$ python -q
>>> import numpy as np
>>> np.set_printoptions(precision=3, suppress=True, linewidth=200)
>>> arr = np.load("a.npy")
>>> print(arr)
[[ -4.177  -8.226  -9.545  -3.782 -10.453  -3.865  -7.383]
 [  2.342   3.298   8.042   2.378   9.235  -2.232  -1.701]
 [  6.511   6.925   1.314   4.323   1.673   1.633   0.755]
 [  3.762   4.143   4.297   2.204   7.565   2.173   2.576]
 [  3.654   3.158   5.539   2.571   8.607  -3.2    -2.821]
 [ -7.828 -10.215  -2.628  -5.928  -1.288  -1.566  -3.066]
 [ -7.957 -13.547 -11.423  -8.053  -6.343   0.216  -2.177]
 [  0.019  -1.096   0.265   0.531  -1.38   -4.89   -6.653]
 [ -1.101   3.166  12.838   1.218  10.668   2.289   3.284]
 [  4.939   4.341   0.931   2.876   3.084   0.422  -0.184]
 [ -0.776  -4.721  -4.396  -2.154   0.595  -2.625  -3.787]
 [ -5.77   -7.208  -4.226  -4.624  -4.224   2.216   0.251]
 [ -4.648  -5.428  -2.949  -3.978  -2.096   4.336   2.899]
 [  8.464  10.181   6.127   7.466   2.184  -4.436  -5.551]
 [ -4.64   -9.019  -6.482  -5.396  -0.364   0.157  -1.034]
 [ -7.243 -10.778  -1.615  -4.658  -2.029  -9.904 -11.946]
 [  4.741   3.632   1.773   2.337   6.311   0.366   0.447]
 [ -8.565 -11.097  -4.651  -6.824  -3.119   0.594  -1.175]
 [ -0.646  -0.858   0.826  -1.876   6.115   7.168   7.556]
 [ -1.114  -3.885  -3.102  -0.319  -5.605  -8.724 -11.516]
 [  3.464   4.193   4.987   2.316   7.329   1.684   2.006]]
>>> print(np.linalg.cond(arr) > 100)
True
